$ python -q
>>> import numpy as np
>>> np.set_printoptions(precision=1, suppress=True, linewidth=200)
>>> A = np.loadtxt("block2.csv", delimiter=",")
>>> A.round(1) + 0
array([[ 0.1,  0.2,  0.6, -0.2, -0.6, -0.6,  0.8,  0.4, -0.4,  0.2,  0.5, -0.4,  0.2, -0.8,  0.2],
       [ 0.2,  0.6,  0.4,  0. ,  0.2,  0.4,  0.1,  0.5,  0.5, -0.5,  0.1, -0.7,  0.7,  0.3,  0.5],
       [ 0.6,  0.4,  0.5,  0.2, -0.1,  0.6,  0.4, -0.4, -0.3,  0.3, -0.2,  0.3, -0.2, -0.4, -0.7],
       [-0.2,  0. ,  0.2, -0.5, -0.5, -0.7, -1. ,  0.2, -0.1,  0.6, -0.1, -0.2, -0.4,  0.3,  0. ],
       [-0.6,  0.2, -0.1, -0.5, -0.2,  0.3,  0.5,  0.8,  0.2, -0.1, -0.2, -0.1, -0.2, -0.2, -0.4],
       [-0.6,  0.4,  0.6, -0.7,  0.3,  0.6, -0.2, -0.4, -0.2,  0.4, -0.2,  0.2,  0.4,  0.4,  0.7],
       [ 0.8,  0.1,  0.4, -1. ,  0.5, -0.2,  0.2,  0.1,  0.4,  0.1,  0. ,  0.2, -0.6,  0.1,  0.4],
       [ 0.4,  0.5, -0.4,  0.2,  0.8, -0.4,  0.1,  0.9, -0.4, -0.1, -0.1,  0.8,  0.1,  0.3, -0.1],
       [-0.4,  0.5, -0.3, -0.1,  0.2, -0.2,  0.4, -0.4,  0.3,  0.9,  0.5,  0.6, -0.1, -0.4,  0.1],
       [ 0.2, -0.5,  0.3,  0.6, -0.1,  0.4,  0.1, -0.1,  0.9,  0.3, -0.2,  0.2,  0. ,  0.1,  0.1],
       [ 0.5,  0.1, -0.2, -0.1, -0.2, -0.2,  0. , -0.1,  0.5, -0.2,  0.6, -0.5, -0.9,  0.4, -0.1],
       [-0.4, -0.7,  0.3, -0.2, -0.1,  0.2,  0.2,  0.8,  0.6,  0.2, -0.5,  0.4, -0.3,  0. , -0.1],
       [ 0.2,  0.7, -0.2, -0.4, -0.2,  0.4, -0.6,  0.1, -0.1,  0. , -0.9, -0.3, -0.1, -0.3, -0.6],
       [-0.8,  0.3, -0.4,  0.3, -0.2,  0.4,  0.1,  0.3, -0.4,  0.1,  0.4,  0. , -0.3,  0.6,  0.1],
       [ 0.2,  0.5, -0.7,  0. , -0.4,  0.7,  0.4, -0.1,  0.1,  0.1, -0.1, -0.1, -0.6,  0.1,  0.8]])
>>> rng = np.random.default_rng(26)
>>> labels = rng.permutation(15)
>>> labels
array([13, 10,  8, 14, 12,  2,  7,  5,  0,  3,  6, 11,  1,  9,  4])
>>> B = A[labels][:, labels]
>>> np.round(np.trace(B), 1)
np.float64(5.0)
>>> round(float(np.linalg.det(B)), 1), round(float(np.linalg.det(A[labels])), 1)
(-0.0, 0.0)
>>> evals, V = np.linalg.eigh(A)
>>> vec = np.array([2, 1, 0, 0, 2, 2, 0, 1, 2, 1, 0, 2, 2, 0, 1])
>>> np.round(np.linalg.eigvalsh(A[1:, 1:]), 1) + 0
array([-2. , -2. , -2. , -0.8,  0. ,  0. ,  0.4,  1. ,  1. ,  1.3,  2. ,  2. ,  2. ,  2. ])
>>> round(np.abs(A).sum(axis=1).max(), 1), round(float(np.abs(evals).max()), 1)
(np.float64(6.1), 2.0)
>>> round(float(vec @ A @ vec), 1)
14.3
>>> round(float(vec @ A @ vec / (vec @ vec)), 1), np.round(evals[0], 1), round(float(evals[-1]), 1)
(0.5, np.float64(-2.0), 2.0)
>>> blk = np.stack([A, -1 * A, A[::-1]])
>>> np.linalg.norm(blk, axis=(1, 2))
array([6.2, 6.2, 6.2])
>>> (blk @ A.T).shape
(3, 15, 15)
>>> blk.shape
(3, 15, 15)
>>> mat = np.loadtxt("run8.csv", delimiter=",")
>>> mat.round(1) + 0
array([[0.1, 0.1, 0. , 0. , 0.1, 0.1, 0. , 0.1, 0. , 0.1, 0.1, 0.1, 0.1, 0. , 0.1],
       [0.1, 0.2, 0. , 0.1, 0.1, 0.1, 0. , 0.2, 0.1, 0.1, 0.1, 0.1, 0.2, 0. , 0.1],
       [0. , 0. , 0. , 0. , 0. , 0. , 0. , 0. , 0. , 0. , 0. , 0. , 0. , 0. , 0. ],
       [0. , 0.1, 0. , 0. , 0. , 0. , 0. , 0.1, 0. , 0. , 0. , 0. , 0. , 0. , 0. ],
       [0.1, 0.1, 0. , 0. , 0.1, 0.1, 0. , 0.1, 0. , 0.1, 0.1, 0.1, 0.1, 0. , 0.1],
       [0.1, 0.1, 0. , 0. , 0.1, 0.1, 0. , 0.1, 0. , 0.1, 0.1, 0.1, 0.1, 0. , 0.1],
       [0. , 0. , 0. , 0. , 0. , 0. , 0. , 0. , 0. , 0. , 0. , 0. , 0. , 0. , 0. ],
       [0.1, 0.2, 0. , 0.1, 0.1, 0.1, 0. , 0.2, 0.1, 0.1, 0.1, 0.1, 0.2, 0. , 0.1],
       [0. , 0.1, 0. , 0. , 0. , 0. , 0. , 0.1, 0. , 0. , 0. , 0. , 0. , 0. , 0. ],
       [0.1, 0.1, 0. , 0. , 0.1, 0.1, 0. , 0.1, 0. , 0. , 0.1, 0. , 0.1, 0. , 0. ],
       [0.1, 0.1, 0. , 0. , 0.1, 0.1, 0. , 0.1, 0. , 0.1, 0.1, 0.1, 0.1, 0. , 0.1],
       [0.1, 0.1, 0. , 0. , 0.1, 0.1, 0. , 0.1, 0. , 0. , 0.1, 0. , 0.1, 0. , 0. ],
       [0.1, 0.2, 0. , 0. , 0.1, 0.1, 0. , 0.2, 0. , 0.1, 0.1, 0.1, 0.1, 0. , 0.1],
       [0. , 0. , 0. , 0. , 0. , 0. , 0. , 0. , 0. , 0. , 0. , 0. , 0. , 0. , 0. ],
       [0.1, 0.1, 0. , 0. , 0.1, 0.1, 0. , 0.1, 0. , 0. , 0.1, 0. , 0.1, 0. , 0. ]])
>>> U, sig, VT = np.linalg.svd(mat)
>>> V = VT[:(sig > 1e-8).sum()]
>>> vec = mat[8] + -1 * mat[6] + rng.integers(2) * np.eye(15)[5]
>>> vec.round(1) + 0
array([0., 0., 0., 0., 0., 1., 0., 0., 0., 0., 0., 0., 0., 0., 0.])
>>> np.round(np.diag(V.T @ V), 1) + 0
array([0.1, 0.2, 0. , 0. , 0.1, 0.1, 0. , 0.2, 0. , 0. , 0.1, 0. , 0.1, 0. , 0. ])
>>> round(float(np.linalg.norm(vec - V.T @ V @ vec)), 1)
1.0
>>> np.allclose(V.T @ V @ vec, vec)
False
>>> np.linalg.matrix_rank(np.vstack([mat, vec]))
np.int64(2)
>>> E = np.loadtxt("layer7.csv", delimiter=",")
>>> E.round(1) + 0
array([[-2.3,  0.3, -0.5,  0.4,  0.9,  1. , -0.9,  1.9, -1. ,  1. ,  2. ,  1.1,  1.2,  0.2, -0.8],
       [ 0.3,  0.6,  0.8,  0.2, -0.9,  1.3,  2.4, -0.6,  1. , -2. ,  0.3,  0. , -0.4,  0.7, -2.5],
       [-0.5,  0.8, -3.3, -1.7,  0.1, -2.4,  0.6, -2.2, -0.8,  0.4, -0.4,  1.5,  0. ,  0.7,  1.4],
       [ 0.4,  0.2, -1.7,  0.9, -0.2, -0.7, -0.2,  1.7,  3.9,  1.1,  2.3,  0. , -0.4,  1.2,  0.6],
       [ 0.9, -0.9,  0.1, -0.2, -4.5, -0.4,  0.6,  1.8,  0.2, -0.7,  2.1,  1.4,  1.2, -1.5, -0.9],
       [ 1. ,  1.3, -2.4, -0.7, -0.4, -3. , -1.5, -2.6,  2.4, -1.8, -0.1, -0.1,  0.5,  0.3, -2.7],
       [-0.9,  2.4,  0.6, -0.2,  0.6, -1.5, -0.6,  0.7,  0.5,  0.4, -2.6,  1.3,  1. ,  1. , -1.6],
       [ 1.9, -0.6, -2.2,  1.7,  1.8, -2.6,  0.7,  0.2, -1.3,  1.7, -0.9, -3.2, -0.6, -0.3, -0.7],
       [-1. ,  1. , -0.8,  3.9,  0.2,  2.4,  0.5, -1.3,  3.1, -0.4,  0.4,  0.7, -0.4,  0. ,  1.4],
       [ 1. , -2. ,  0.4,  1.1, -0.7, -1.8,  0.4,  1.7, -0.4, -1.1, -1.4,  0.7,  0.9,  3. ,  2.1],
       [ 2. ,  0.3, -0.4,  2.3,  2.1, -0.1, -2.6, -0.9,  0.4, -1.4, -0.4, -2.5, -1.5,  0.2, -0.9],
       [ 1.1,  0. ,  1.5,  0. ,  1.4, -0.1,  1.3, -3.2,  0.7,  0.7, -2.5, -0.6,  3.2, -0.8,  1.7],
       [ 1.2, -0.4,  0. , -0.4,  1.2,  0.5,  1. , -0.6, -0.4,  0.9, -1.5,  3.2, -0.8, -0.4,  0.3],
       [ 0.2,  0.7,  0.7,  1.2, -1.5,  0.3,  1. , -0.3,  0. ,  3. ,  0.2, -0.8, -0.4, -1.5,  1.6],
       [-0.8, -2.5,  1.4,  0.6, -0.9, -2.7, -1.6, -0.7,  1.4,  2.1, -0.9,  1.7,  0.3,  1.6, -0.6]])
>>> np.linalg.matrix_rank(mat, rtol=0.1)
np.int64(1)
